$ ipython --no-banner

In [1]: import numpy as np

In [2]: np.set_printoptions(precision=1, suppress=True, linewidth=120)

In [3]: feats = np.load("sample16.npy")

In [4]: print(feats)
[[0 2 0 0 0]
 [2 0 2 0 0]
 [0 2 0 2 0]
 [0 0 2 0 2]
 [0 0 0 2 0]]

In [5]: # looks like rank 4

In [6]: rank = np.linalg.matrix_rank(feats)

In [7]: print(rank)
4

In [8]: ns = np.linalg.svd(feats)[2][rank:].T

In [9]: print(ns @ ns.T)
[[ 0.3  0.  -0.3  0.   0.3]
 [ 0.   0.   0.   0.   0. ]
 [-0.3  0.   0.3  0.  -0.3]
 [ 0.   0.   0.   0.   0. ]
 [ 0.3  0.  -0.3  0.   0.3]]

In [10]: print(ns.shape)
(5, 1)

In [11]: print(np.allclose(feats @ ns, 0))
True

In [12]: print([int(np.linalg.matrix_rank(feats[:, :j + 1])) for j in range(5)])
[1, 2, 3, 4, 4]

In [13]: m1 = np.array([[1, 3, 1, 3], [0, 2, 0, 2], [1, 3, 1, 3], [0, 2, 0, 2]])

In [14]: print(np.round(m1 @ np.linalg.pinv(m1) @ m1, 1) + 0)
[[1. 3. 1. 3.]
 [0. 2. 0. 2.]
 [1. 3. 1. 3.]
 [0. 2. 0. 2.]]

In [15]: print(np.abs(np.diag(np.linalg.qr(m1)[1])) > 1e-9)
[ True  True False False]

In [16]: print(np.linalg.lstsq(m1[:-1].T, m1[-1])[2])
2

In [17]: print(np.unique(m1.round(6), axis=0).shape)
(2, 4)

In [18]: print(round(np.trace(np.linalg.pinv(m1) @ m1), 1))
2.0

In [19]: print(m1[2] @ m1[3])
12

In [20]: print(np.round(np.linalg.norm(m1, 1), 1), round(float(np.linalg.norm(m1, np.inf)), 1))
10.0 8.0

In [21]: Uu, sig, Vh = np.linalg.svd(m1)

In [22]: V = Vh[:(sig > 1e-8).sum()]

In [23]: rng = np.random.default_rng(47022)

In [24]: x0 = m1[2] + -2 * m1[3] + rng.integers(2) * np.eye(4)[3]

In [25]: print(x0)
[ 1. -1.  1.  0.]

In [26]: print(np.allclose(V.T @ V @ x0, x0))
False

In [27]: print(round(float(np.linalg.norm(x0 - V.T @ V @ x0)), 1))
0.7
